% ipython --no-banner

In [1]: import numpy as np

In [2]: np.set_printoptions(precision=3, suppress=True, linewidth=140, sign=" ")

In [3]: K = np.array([[0, 0, 0, 0, 0],
   ...:     [0, 0, 1, 0, 0],
   ...:     [0, 1, 0, 1, 0],
   ...:     [0, 0, 1, 0, 1],
   ...:     [0, 0, 0, 1, 0]])

In [4]: left, s, vt = np.linalg.svd(K)

In [5]: s
Out[5]: array([ 1.618,  1.618,  0.618,  0.618,  0.   ])

In [6]: np.argmax(s[:-1] / (s[1:] + 1e-6)) + 1
Out[6]: np.int64(4)

In [7]: Y = left[:, :4] @ np.diag(s[:4]) @ vt[:4]

In [8]: Y.round(3) + 0
Out[8]: 
array([[ 0.,  0.,  0.,  0.,  0.],
       [ 0.,  0.,  1.,  0.,  0.],
       [ 0.,  1.,  0.,  1.,  0.],
       [ 0.,  0.,  1.,  0.,  1.],
       [ 0.,  0.,  0.,  1.,  0.]])

In [9]: round(float(np.abs(K - Y).max()), 3)
Out[9]: 0.0

In [10]: r = np.linalg.matrix_rank(K)

In [11]: r
Out[11]: np.int64(4)

In [12]: N = np.linalg.svd(K)[2][r:].T

In [13]: N @ N.T
Out[13]: 
array([[ 1.,  0.,  0.,  0.,  0.],
       [ 0.,  0.,  0.,  0.,  0.],
       [ 0.,  0.,  0.,  0.,  0.],
       [ 0.,  0.,  0.,  0.,  0.],
       [ 0.,  0.,  0.,  0.,  0.]])

In [14]: K @ N
Out[14]: 
array([[ 0.],
       [ 0.],
       [ 0.],
       [ 0.],
       [ 0.]])

In [15]: K @ K
Out[15]: 
array([[ 0,  0,  0,  0,  0],
       [ 0,  1,  0,  1,  0],
       [ 0,  0,  2,  0,  1],
       [ 0,  1,  0,  2,  0],
       [ 0,  0,  1,  0,  1]])

In [16]: (np.linalg.matrix_power((K != 0) + (K.T != 0) + np.eye(5), 5) > 0).astype(int)
Out[16]: 
array([[ 1,  0,  0,  0,  0],
       [ 0,  1,  1,  1,  1],
       [ 0,  1,  1,  1,  1],
       [ 0,  1,  1,  1,  1],
       [ 0,  1,  1,  1,  1]])

In [17]: w, vecs = np.linalg.eigh(K)

In [18]: np.linalg.eigvalsh(K + -3 * np.eye(5))
Out[18]: array([-4.618, -3.618, -3.   , -2.382, -1.382])

In [19]: np.abs(vecs[:, -1]).round(6).argmax()
Out[19]: np.int64(2)

In [20]: np.round(vecs @ np.diag(w) @ vecs.T, 3) + 0
Out[20]: 
array([[ 0.,  0.,  0.,  0.,  0.],
       [ 0.,  0.,  1.,  0.,  0.],
       [ 0.,  1.,  0.,  1.,  0.],
       [ 0.,  0.,  1.,  0.,  1.],
       [ 0.,  0.,  0.,  1.,  0.]])

In [21]: np.linalg.eigvalsh(K @ K)
Out[21]: array([ 0.   ,  0.382,  0.382,  2.618,  2.618])

In [22]: np.abs(vecs[:, -1])
Out[22]: array([ 0.   ,  0.372,  0.602,  0.602,  0.372])

In [23]: round(float(w.sum()), 3), np.trace(K)
Out[23]: (-0.0, np.int64(0))

In [24]: rng = np.random.default_rng(79)

In [25]: idx = rng.integers(0, 3, 3)

In [26]: W0 = np.array([[0, -2, -2], [-4, 0, 1], [-1, -5, -1]]) * (idx[:, None] == idx)

In [27]: W0
Out[27]: 
array([[ 0,  0,  0],
       [ 0,  0,  1],
       [ 0, -5, -1]])

In [28]: np.sort(np.linalg.eigvals(W0).real)
Out[28]: array([-0.5, -0.5,  0. ])

In [29]: np.round(np.linalg.det(W0), 3)
Out[29]: np.float64(0.0)

In [30]: W0 @ W0
Out[30]: 
array([[ 0,  0,  0],
       [ 0, -5, -1],
       [ 0,  5, -4]])

In [31]: left, s, vt = np.linalg.svd(K)

In [32]: vecs = vt[:(s > 1e-8).sum()]

In [33]: vec = K[1] + 3 * K[2] + rng.integers(2) * np.eye(5)[3]

In [34]: vec
Out[34]: array([ 0.,  3.,  1.,  3.,  0.])

In [35]: np.allclose(vecs.T @ vecs @ vec, vec)
Out[35]: True

In [36]: np.diag(vecs.T @ vecs)
Out[36]: array([ 0.,  1.,  1.,  1.,  1.])

In [37]: np.linalg.matrix_rank(np.vstack([K, vec]))
Out[37]: np.int64(4)

In [38]: round(float(np.linalg.norm(vec - vecs.T @ vecs @ vec)), 3)
Out[38]: 0.0

In [39]: np.round(W0 @ np.linalg.pinv(W0) @ W0, 3) + 0
Out[39]: 
array([[ 0.,  0.,  0.],
       [ 0.,  0.,  1.],
       [ 0., -5., -1.]])

In [40]: np.unique(W0.round(6), axis=0).shape
Out[40]: (3, 3)

In [41]: np.round(np.trace(np.linalg.pinv(W0) @ W0), 3)
Out[41]: np.float64(2.0)

In [42]: np.linalg.lstsq(W0[:-1].T, W0[-1])[2]
Out[42]: np.int32(1)

In [43]: np.abs(np.diag(np.linalg.qr(W0)[1])) > 1e-9
Out[43]: array([False,  True,  True])

In [44]: X = np.array([[0, 0, 0, 1, 0],
    ...:     [0, 0, 1, 0, 0],
    ...:     [0, 0, 0, 0, 2],
    ...:     [2, 0, 0, 0, 0],
    ...:     [0, 1, 0, 0, 0]])

In [45]: X
Out[45]: 
array([[ 0,  0,  0,  1,  0],
       [ 0,  0,  1,  0,  0],
       [ 0,  0,  0,  0,  2],
       [ 2,  0,  0,  0,  0],
       [ 0,  1,  0,  0,  0]])

In [46]: X.sum(axis=0)
Out[46]: array([ 2,  1,  1,  1,  2])

In [47]: np.unravel_index(np.abs(X).argmax(), X.shape)
Out[47]: (np.int64(2), np.int64(4))

In [48]: np.abs(X).max()
Out[48]: np.int64(2)

In [49]: X.mean(axis=0)
Out[49]: array([ 0.4,  0.2,  0.2,  0.2,  0.4])

In [50]: np.count_nonzero(X)
Out[50]: np.int64(5)

In [51]: X.sum(axis=1)
Out[51]: array([ 1,  1,  2,  2,  1])

In [52]: X.shape
Out[52]: (5, 5)

In [53]: np.linalg.svd(X, compute_uv=False)
Out[53]: array([ 2.,  2.,  1.,  1.,  1.])

In [54]: X - X[0]
Out[54]: 
array([[ 0,  0,  0,  0,  0],
       [ 0,  0,  1, -1,  0],
       [ 0,  0,  0, -1,  2],
       [ 2,  0,  0, -1,  0],
       [ 0,  1,  0, -1,  0]])

In [55]: idx = rng.permutation(5)

In [56]: Y = X[:, idx] * rng.choice([-1, 1], 5)

In [57]: Y
Out[57]: 
array([[ 0, -1,  0,  0,  0],
       [ 0,  0,  0, -1,  0],
       [ 0,  0,  0,  0, -2],
       [ 0,  0,  2,  0,  0],
       [ 1,  0,  0,  0,  0]])

In [58]: left, _, vt = np.linalg.svd(X.T @ Y)

In [59]: np.linalg.lstsq(X, Y)[0]
Out[59]: 
array([[ 0.,  0.,  1.,  0.,  0.],
       [ 1.,  0.,  0.,  0.,  0.],
       [ 0.,  0.,  0., -1.,  0.],
       [ 0., -1.,  0.,  0.,  0.],
       [ 0.,  0.,  0.,  0., -1.]])

In [60]: arr = np.load("sample15.npy")

In [61]: arr
Out[61]: 
array([[ 0.2  ,  0.3  , -0.1  ],
       [ 1.2  ,  1.5  , -0.7  ],
       [ 1.012,  1.398, -1.141],
       [-0.1  , -0.7  , -1.5  ],
       [ 1.3  , -0.4  , -1.1  ]])

In [62]: Y = np.array([[0, 1], [0, 4]])

In [63]: W2 = np.kron(Y, arr)

In [64]: W2
Out[64]: 
array([[ 0.   ,  0.   , -0.   ,  0.2  ,  0.3  , -0.1  ],
       [ 0.   ,  0.   , -0.   ,  1.2  ,  1.5  , -0.7  ],
       [ 0.   ,  0.   , -0.   ,  1.012,  1.398, -1.141],
       [-0.   , -0.   , -0.   , -0.1  , -0.7  , -1.5  ],
       [ 0.   , -0.   , -0.   ,  1.3  , -0.4  , -1.1  ],
       [ 0.   ,  0.   , -0.   ,  0.8  ,  1.2  , -0.4  ],
       [ 0.   ,  0.   , -0.   ,  4.8  ,  6.   , -2.8  ],
       [ 0.   ,  0.   , -0.   ,  4.048,  5.592, -4.564],
       [-0.   , -0.   , -0.   , -0.4  , -2.8  , -6.   ],
       [ 0.   , -0.   , -0.   ,  5.2  , -1.6  , -4.4  ]])

In [65]: np.round(np.linalg.norm(W2, 2), 3), np.round(np.linalg.norm(Y, 2) * np.linalg.norm(arr, 2), 3)
Out[65]: (np.float64(12.852), np.float64(12.852))

In [66]: data = np.loadtxt("m.csv", delimiter=",")

In [67]: data
Out[67]: 
array([[ 0.,  0.,  0.],
       [ 0.,  0.,  0.],
       [ 0.,  4.,  5.],
       [ 0.,  0.,  0.],
       [ 5.,  0.,  2.],
       [ 0.,  0.,  0.],
       [ 0.,  0.,  0.]])

In [68]: left, s, vt = np.linalg.svd(data)

In [69]: np.argmax(s[:-1] / (s[1:] + 1e-6)) + 1
Out[69]: np.int64(2)

In [70]: Y = left[:, :2] @ np.diag(s[:2]) @ vt[:2]

In [71]: round(float(np.linalg.norm(data - Y, 2)), 3), s[2]
Out[71]: (0.0, np.float64(0.0))

In [72]: np.linalg.matrix_rank(data, rtol=0.05)
Out[72]: np.int64(2)

In [73]: Y.round(3) + 0
Out[73]: 
array([[ 0.,  0.,  0.],
       [ 0.,  0.,  0.],
       [ 0.,  4.,  5.],
       [ 0.,  0.,  0.],
       [ 5.,  0.,  2.],
       [ 0.,  0.,  0.],
       [ 0.,  0.,  0.]])

In [74]: Y = np.array([[-1, -2, 0, -2, 2, -2],
    ...:     [2, -1, -1, 2, 1, 1],
    ...:     [1, 2, -2, 0, -2, -1],
    ...:     [-2, -2, -2, 0, 0, 1]])

In [75]: F = Y.T @ Y

In [76]: F
Out[76]: 
array([[10,  6,  0,  6, -2,  1],
       [ 6, 13,  1,  2, -9, -1],
       [ 0,  1,  9, -2,  3, -1],
       [ 6,  2, -2,  8, -2,  6],
       [-2, -9,  3, -2,  9, -1],
       [ 1, -1, -1,  6, -1,  7]])

In [77]: w, vecs = np.linalg.eigh(F)

In [78]: vec = np.array([8, 0, 2, 3, 9, 7])

In [79]: np.round(vecs * np.maximum(w, 0) @ vecs.T, 3) + 0
Out[79]: 
array([[10.,  6.,  0.,  6., -2.,  1.],
       [ 6., 13.,  1.,  2., -9., -1.],
       [ 0.,  1.,  9., -2.,  3., -1.],
       [ 6.,  2., -2.,  8., -2.,  6.],
       [-2., -9.,  3., -2.,  9., -1.],
       [ 1., -1., -1.,  6., -1.,  7.]])

In [80]: np.round(np.linalg.eigvalsh(F[1:, 1:]), 3) + 0
Out[80]: array([  0.   ,   1.944,   8.831,  14.018,  21.207])

In [81]: np.unique(F.round(6), axis=0).shape
Out[81]: (6, 6)

In [82]: np.round(np.trace(np.linalg.pinv(F) @ F), 3)
Out[82]: np.float64(4.0)

In [83]: np.allclose(F[:-1].T @ np.linalg.lstsq(F[:-1].T, F[-1])[0], F[-1])
Out[83]: True

In [84]: f, g = F[4], F[5]

In [85]: f @ g
Out[85]: np.int64(-24)

In [86]: f @ f
Out[86]: np.int64(180)

In [87]: pr = (f @ g) / (f @ f) * f

In [88]: round(float(np.linalg.norm(f + g) ** 2 + np.linalg.norm(f - g) ** 2), 3)
Out[88]: 538.0

In [89]: np.linalg.matrix_rank(np.outer(f, g))
Out[89]: np.int64(1)
